% ipython --no-banner

In [1]: import numpy as np

In [2]: np.set_printoptions(precision=1, suppress=True, linewidth=140)

In [3]: def rd(a):
   ...:     return np.round(a, 1) + 0
   ...: 

In [4]: J = np.loadtxt("run15.csv", delimiter=",")

In [5]: J
Out[5]: 
array([[3., 3., 3.],
       [3., 6., 6.],
       [3., 6., 9.]])

In [6]: # symmetric, so the eigenvalues are real

In [7]: rd(np.linalg.norm(J) ** 2 / np.linalg.norm(J, 2) ** 2)
Out[7]: np.float64(1.0)

In [8]: rd(np.linalg.norm(J, 1)), rd(np.linalg.norm(J, np.inf))
Out[8]: (np.float64(18.0), np.float64(18.0))

In [9]: np.linalg.norm(J, axis=1).argmax()
Out[9]: np.int64(2)

In [10]: rd(np.linalg.norm(J, 2))
Out[10]: np.float64(15.1)

In [11]: rd(np.linalg.norm(J, axis=1))
Out[11]: array([ 5.2,  9. , 11.2])

In [12]: rd(np.linalg.norm(J[2] - J[0]))
Out[12]: np.float64(6.7)

In [13]: vals, V = np.linalg.eig(J)

In [14]: rd(np.sort(np.linalg.eigvals(np.linalg.inv(J))))
Out[14]: array([0.1, 0.5, 1.1])

In [15]: rd(np.prod(vals))
Out[15]: np.float64(27.0)

In [16]: rd(np.sort(np.linalg.eigvals(J @ J)))
Out[16]: array([  0.9,   3.7, 229.4])

In [17]: np.einsum("ii->", J)
Out[17]: np.float64(18.0)

In [18]: np.einsum("ij,ji->", J, J)
Out[18]: np.float64(234.0)

In [19]: M = np.array([[2, 0, 0, 0], [6, 6, 0, 0], [9, 4, 5, 0], [5, 4, 8, 8]])

In [20]: # triangular, det is the product of the diagonal

In [21]: t3 = np.stack([M, -2 * M, M[::-1]])

In [22]: (t3 @ M.T).shape
Out[22]: (3, 4, 4)

In [23]: np.linalg.matrix_rank(t3)
Out[23]: array([4, 4, 4])

In [24]: rd(np.linalg.norm(t3, axis=(1, 2)))
Out[24]: array([19.2, 38.3, 19.2])

In [25]: np.linalg.matrix_rank(t3.reshape(3, -1))
Out[25]: np.int64(2)

In [26]: t3.shape
Out[26]: (3, 4, 4)

In [27]: rd(np.linalg.det(t3))
Out[27]: array([ 480., 7680.,  480.])

In [28]: x0 = np.ones(3)

In [29]: for _ in range(6):
    ...:     x0 = J @ x0
    ...:     x0 /= np.linalg.norm(x0)
    ...:     print(round(x0 @ J @ x0, 1))
    ...: 
15.1
15.1
15.1
15.1
15.1
15.1

In [30]: rd(x0)
Out[30]: array([0.3, 0.6, 0.7])

In [31]: def softmax(z):
    ...:     e = np.exp(z - z.max(axis=-1, keepdims=True))
    ...:     return e / e.sum(axis=-1, keepdims=True)
    ...: 

In [32]: rd(softmax(10 * M[1]))
Out[32]: array([0.5, 0.5, 0. , 0. ])

In [33]: rd(softmax(M[1]))
Out[33]: array([0.5, 0.5, 0. , 0. ])

In [34]: rd(softmax(M).sum(axis=1))
Out[34]: array([1., 1., 1., 1.])

In [35]: scores = M @ M.T / np.sqrt(4)

In [36]: rd(softmax(scores)[1] @ M)
Out[36]: array([8.9, 4.1, 4.8, 0. ])

In [37]: rd(softmax(scores + np.triu(np.full(scores.shape, -np.inf), 1)))
Out[37]: 
array([[1., 0., 0., 0.],
       [0., 1., 0., 0.],
       [0., 0., 1., 0.],
       [0., 0., 0., 1.]])

In [38]: rd(np.linalg.det(M))
Out[38]: np.float64(480.0)

In [39]: np.trace(M)
Out[39]: np.int64(21)

In [40]: (M - M.T) / 2
Out[40]: 
array([[ 0. , -3. , -4.5, -2.5],
       [ 3. ,  0. , -2. , -2. ],
       [ 4.5,  2. ,  0. , -4. ],
       [ 2.5,  2. ,  4. ,  0. ]])

In [41]: [int(np.linalg.matrix_rank(np.linalg.matrix_power(M, p))) for p in range(1, 5)]
Out[41]: [4, 4, 4, 4]

In [42]: np.prod(np.diag(M)), rd(np.linalg.det(M))
Out[42]: (np.int64(480), np.float64(480.0))

In [43]: M @ M
Out[43]: 
array([[  4,   0,   0,   0],
       [ 48,  36,   0,   0],
       [ 87,  44,  25,   0],
       [146,  88, 104,  64]])

In [44]: np.linalg.matrix_power(M - np.diag(np.diag(M)), 4)
Out[44]: 
array([[0, 0, 0, 0],
       [0, 0, 0, 0],
       [0, 0, 0, 0],
       [0, 0, 0, 0]])

In [45]: feats = np.load("case13.npy")

In [46]: feats
Out[46]: 
array([[-2, -2, -2, -2],
       [-2, -4, -4, -4],
       [-2, -4, -6, -6],
       [-2, -4, -6, -8]])

In [47]: vals, V = np.linalg.eigh(feats)

In [48]: x0 = np.array([-1, 1, -7, -7])

In [49]: np.abs(feats).sum(axis=1).max(), rd(np.abs(vals).max())
Out[49]: (np.int64(20), np.float64(16.6))

In [50]: x0 @ feats @ x0 / (x0 @ x0), rd(vals[0]), rd(vals[-1])
Out[50]: (np.float64(-12.2), np.float64(-16.6), np.float64(-0.6))

In [51]: F = np.arange(16).reshape(4, 4) + 4

In [52]: F
Out[52]: 
array([[ 4,  5,  6,  7],
       [ 8,  9, 10, 11],
       [12, 13, 14, 15],
       [16, 17, 18, 19]])

In [53]: x0 = np.array([-2, 3, -2, -3])

In [54]: F * x0
Out[54]: 
array([[ -8,  15, -12, -21],
       [-16,  27, -20, -33],
       [-24,  39, -28, -45],
       [-32,  51, -36, -57]])

In [55]: (F @ x0).argmax()
Out[55]: np.int64(0)

In [56]: (F * x0).sum(axis=1)
Out[56]: array([-26, -42, -58, -74])

In [57]: F @ x0
Out[57]: array([-26, -42, -58, -74])

In [58]: np.allclose(F[:-1].T @ np.linalg.lstsq(F[:-1].T, F[-1])[0], F[-1])
Out[58]: True

In [59]: rd(np.trace(np.linalg.pinv(F) @ F))
Out[59]: np.float64(2.0)

In [60]: np.unique(F.round(6), axis=0).shape
Out[60]: (4, 4)

In [61]: rd(F @ np.linalg.pinv(F) @ F)
Out[61]: 
array([[ 4.,  5.,  6.,  7.],
       [ 8.,  9., 10., 11.],
       [12., 13., 14., 15.],
       [16., 17., 18., 19.]])

In [62]: np.linalg.lstsq(F[:-1].T, F[-1])[2]
Out[62]: np.int32(2)
